$ python -q
>>> import numpy as np
>>> from numpy import linalg as LA
>>> np.set_printoptions(precision=3, suppress=True, linewidth=160)
>>> feats = np.load("w.npy")
>>> print(feats)
[[ 1.419  0.962  2.462]
 [ 1.258 -2.32  -1.427]
 [-1.87  -0.088 -2.344]
 [-2.399 -0.897  1.562]
 [ 1.496  1.204  2.305]
 [ 2.393 -1.12   1.421]
 [ 0.145 -0.911  2.855]
 [ 0.148 -1.163 -2.761]
 [-0.375  2.463  1.671]
 [-1.442 -2.564  0.589]
 [ 2.86   0.421  0.801]
 [-1.907 -0.683 -2.213]
 [-0.437  2.67  -1.297]
 [ 0.892  2.138  1.906]
 [ 2.586  1.003  1.144]
 [-2.588  0.194  1.504]
 [ 1.657  0.592  2.43 ]
 [-0.9   -2.473 -1.44 ]
 [ 0.442  1.522 -2.547]
 [ 2.082 -1.993  0.834]
 [-2.379  1.061  1.489]]
>>> f, g = feats[12], feats[11]
>>> np.round(f @ g, 3)
np.float64(1.88)
>>> p = (f @ g) / (f @ f) * f
>>> print(np.outer(f, g))
[[ 0.833  0.298  0.967]
 [-5.092 -1.824 -5.909]
 [ 2.473  0.886  2.87 ]]
>>> Xc = feats - feats.mean(axis=0)
>>> vecs = LA.svd(Xc)[2][:1]
>>> A2 = Xc - Xc @ vecs.T @ vecs
>>> print(LA.norm(A2, axis=1).round(6).argmax())
12
>>> np.cov(Xc @ vecs.T, rowvar=False)
array(4.439)
>>> np.diag(vecs.T @ vecs)
array([0.299, 0.127, 0.574])
>>> print((Xc @ vecs.T).std(axis=0))
[2.056]
>>> Xc = (feats - feats.mean(axis=0)) / feats.std(axis=0)
>>> Xc.std(axis=0)
array([1., 1., 1.])
>>> beta = LA.lstsq(np.delete(Xc, 1, axis=1), Xc[:, 1])[0]
>>> round(float(1 - np.var(Xc[:, 1] - np.delete(Xc, 1, axis=1) @ beta)), 3)
0.053
>>> np.abs(beta).argmax()
np.int64(1)
>>> beta
array([0.03 , 0.221])
